% ipython --no-banner

In [1]: import numpy as np

In [2]: np.set_printoptions(precision=3, suppress=True, linewidth=200, floatmode="fixed")

In [3]: W0 = np.loadtxt("x.csv", delimiter=",")

In [4]: print(W0)
[[-1.485 -1.291  0.097 -1.969 -1.114]
 [ 1.817  2.236  0.210  0.767 -0.256]
 [ 0.350 -0.383 -0.367  2.183  1.957]
 [ 1.615  1.540 -0.038  1.803  0.877]
 [ 1.108  1.964  0.428 -1.031 -1.634]
 [-1.541 -1.394  0.073 -1.906 -1.021]
 [ 1.631  2.304  0.336 -0.050 -0.958]
 [-1.818 -2.091 -0.136 -1.137 -0.107]
 [-1.146 -0.729  0.209 -2.191 -1.521]
 [-1.605 -1.520  0.043 -1.818 -0.898]
 [ 1.004  0.514 -0.245  2.231  1.640]
 [-1.725 -2.316 -0.295 -0.250  0.715]
 [ 0.885  1.764  0.439 -1.312 -1.787]
 [ 1.818  2.087  0.135  1.144  0.115]
 [ 1.714  1.758  0.022  1.605  0.627]]

In [5]: cent = W0[[14, 2]].astype(float)

In [6]: for _ in range(4):
   ...:     labels = np.linalg.norm(W0[:, None] - cent, axis=-1).argmin(axis=1)
   ...:     cent = np.array([W0[labels == j].mean(axis=0) for j in range(2)])
   ...: 

In [7]: print(labels)
[1 0 0 0 0 1 0 1 1 1 0 1 0 0 0]

In [8]: print(np.bincount(labels))
[9 6]

In [9]: D = np.linalg.norm(W0[:, None] - W0[None], axis=-1)

In [10]: print(D.mean(axis=1).argmax())
11

In [11]: print((D + 1e9 * np.eye(15)).round(6).argmin(axis=1))
[ 5 13 10 14 12  0  1  9  0  5  2  7  4  1  3]

In [12]: print(D[4].round(6).argsort(kind="stable")[:4])
[ 4 12  6  1]

In [13]: U, sv, vt = np.linalg.svd(W0)

In [14]: print(sv.round(3) + 0)
[9.658 6.460 0.000 0.000 0.000]

In [15]: Y = U[:, :2] @ np.diag(sv[:2]) @ vt[:2]

In [16]: print(round(float(np.linalg.norm(W0 - Y) / np.linalg.norm(W0)), 3))
0.0

In [17]: print(np.round(np.abs(W0 - Y).max(), 3))
0.0

In [18]: E = np.load("arr.npy")

In [19]: print(E)
[[ 3  3  0  0  0  0]
 [ 1  2  0  0  0  0]
 [-1  2  0  0  0  0]
 [ 0  0  3  3  0  0]
 [ 0  0  1  2  0  0]
 [ 0  0 -1  2  0  0]
 [ 0  0  0  0  3  3]
 [ 0  0  0  0  1  2]
 [ 0  0  0  0 -1  2]]

In [20]: x = np.array([5, -3, 1, -2, -1, 0])

In [21]: target = E @ x

In [22]: print(np.round(np.linalg.solve(E.T @ E, E.T @ target), 3) + 0)
[ 5.000 -3.000  1.000 -2.000 -1.000  0.000]

In [23]: print(np.round(np.linalg.pinv(E) @ E, 3) + 0)
[[1.000 0.000 0.000 0.000 0.000 0.000]
 [0.000 1.000 0.000 0.000 0.000 0.000]
 [0.000 0.000 1.000 0.000 0.000 0.000]
 [0.000 0.000 0.000 1.000 0.000 0.000]
 [0.000 0.000 0.000 0.000 1.000 0.000]
 [0.000 0.000 0.000 0.000 0.000 1.000]]

In [24]: rng = np.random.default_rng(362319)

In [25]: target = target + 0.1 * rng.normal(size=9)

In [26]: print(target)
[  6.139  -1.067 -10.941  -3.079  -3.008  -5.060  -2.986  -0.850   0.948]

In [27]: b, *_ = np.linalg.lstsq(E, target)

In [28]: print(b)
[ 5.012 -2.983  1.002 -2.023 -0.981  0.004]

In [29]: print(np.round(E.T @ (target - E @ b), 3) + 0)
[0.000 0.000 0.000 0.000 0.000 0.000]
